>>> import numpy as np
>>> np.set_printoptions(precision=2, suppress=True, linewidth=100, sign=" ")
>>> m1 = np.loadtxt("case16.csv", delimiter=",")
>>> m1
array([[ 2.,  2.,  0.],
       [ 2.,  0.,  0.],
       [ 0.,  0.,  2.]])
>>> vals, vecs = np.linalg.eigh(m1)
>>> vec = np.array([4, 8, -6])
>>> (np.sign(vecs[:, -1].round(6)) == np.sign(vecs[0, -1].round(6))).astype(int)
array([ 1,  1,  0])
>>> vec @ m1 @ vec
np.float64(232.0)
>>> vecs * np.maximum(vals, 0) @ vecs.T
array([[ 2.34,  1.45,  0.  ],
       [ 1.45,  0.89,  0.  ],
       [ 0.  ,  0.  ,  2.  ]])
>>> vec @ m1 @ vec / (vec @ vec), round(float(vals[0]), 2), np.round(vals[-1], 2)
(np.float64(2.0), -1.24, np.float64(3.24))
>>> vals, vecs = np.linalg.eig(m1)
>>> np.round(np.prod(vals), 2)
np.float64(-8.0)
>>> np.sort(np.linalg.eigvals(np.linalg.inv(m1)))
array([-0.81,  0.31,  0.5 ])
>>> np.sort(np.linalg.eigvals(m1.T))
array([-1.24,  2.  ,  3.24])
>>> np.round(m1 @ vecs[:, 0] - vals[0] * vecs[:, 0], 2) + 0
array([ 0.,  0.,  0.])
>>> np.sort(np.linalg.eigvals(m1 @ m1))
array([  1.53,   4.  ,  10.47])
>>> vec = np.array([2, 2, -1])
>>> a = np.maximum(m1 @ vec, 0)
>>> m1 * (a > 1e-9)[:, None]
array([[ 2.,  2.,  0.],
       [ 2.,  0.,  0.],
       [ 0.,  0.,  0.]])
>>> np.tanh(m1 @ vec)
array([ 1.  ,  1.  , -0.96])
>>> np.maximum(m1 @ vec, 0) - np.maximum(-m1 @ vec, 0)
array([ 8.,  4., -2.])
>>> m1.T @ a
array([ 24.,  16.,   0.])
>>> M = np.array([[-29.93, -8.72, -17.41],
...     [-23.83, -5.66, -23.5],
...     [30.48, 8.84, 18.03],
...     [-21.02, -5.85, -15.22]])
>>> proj = M @ np.linalg.solve(M.T @ M, M.T)
>>> np.round((np.eye(4) - proj) @ M, 2) + 0
array([[ 0.,  0.,  0.],
       [ 0.,  0.,  0.],
       [ 0.,  0.,  0.],
       [ 0.,  0.,  0.]])
>>> proj.round(2) + 0
array([[ 0.5 , -0.02, -0.5 ,  0.  ],
       [-0.02,  1.  , -0.02,  0.  ],
       [-0.5 , -0.02,  0.5 ,  0.  ],
       [ 0.  ,  0.  ,  0.  ,  1.  ]])
>>> proj @ M[:, 2]
array([-17.41, -23.5 ,  18.03, -15.22])
>>> mat = np.loadtxt("x.csv", delimiter=",")
>>> mat
array([[ 2.7 , -0.1 , -0.1 , -0.1 ],
       [-1.59,  1.06,  0.3 , -1.39],
       [-1.6 ,  1.1 ,  0.3 , -1.4 ]])
>>> U, sigma, vt = np.linalg.svd(mat)
>>> np.argmax(sigma[:-1] / (sigma[1:] + 1e-6)) + 1
np.int64(2)
>>> Y = U[:, :2] @ np.diag(sigma[:2]) @ vt[:2]
>>> np.linalg.matrix_rank(mat, rtol=0.05)
np.int64(2)
>>> round(float(np.linalg.norm(mat - Y) / np.linalg.norm(mat)), 2)
0.0
>>> Y
array([[ 2.7 , -0.1 , -0.1 , -0.1 ],
       [-1.59,  1.07,  0.3 , -1.38],
       [-1.6 ,  1.09,  0.3 , -1.41]])
>>> round(np.linalg.norm(mat - Y, 2), 2), np.round(sigma[2], 2)
(np.float64(0.02), np.float64(0.02))
>>> np.linalg.cond(mat) > 100
np.True_
>>> [round(float(x), 2) for x in np.linalg.svd(mat, compute_uv=False)[:3]]
[3.98, 1.72, 0.02]
>>> np.argsort(-np.linalg.norm(mat, axis=0).round(6), kind="stable")[:3]
array([ 0,  3,  1])
>>> np.linalg.matrix_rank(mat, rtol=0.1)
np.int64(2)
>>> w1 = np.array([[1, 0], [-3, 2], [0, -1], [1, 2]])
>>> coef = np.array([-6, -7])
>>> H = np.maximum(mat @ w1 + coef, 0)
>>> np.linalg.matrix_rank(H)
np.int64(0)
>>> C = np.array([[3, -1, 0], [3, -3, 3]])
>>> H @ C
array([[ 0.,  0.,  0.],
       [ 0.,  0.,  0.],
       [ 0.,  0.,  0.]])
>>> np.linalg.norm(mat, axis=0)
array([ 3.52,  1.53,  0.44,  1.98])
>>> round(float(np.linalg.norm(mat) ** 2 / np.linalg.norm(mat, 2) ** 2), 2)
1.19
>>> np.round(np.linalg.norm(mat[2] - mat[1]), 2)
np.float64(0.04)
>>> round(np.linalg.norm(mat, 2), 2)
np.float64(3.98)
>>> np.linalg.norm(mat, axis=1).argmax()
np.int64(0)
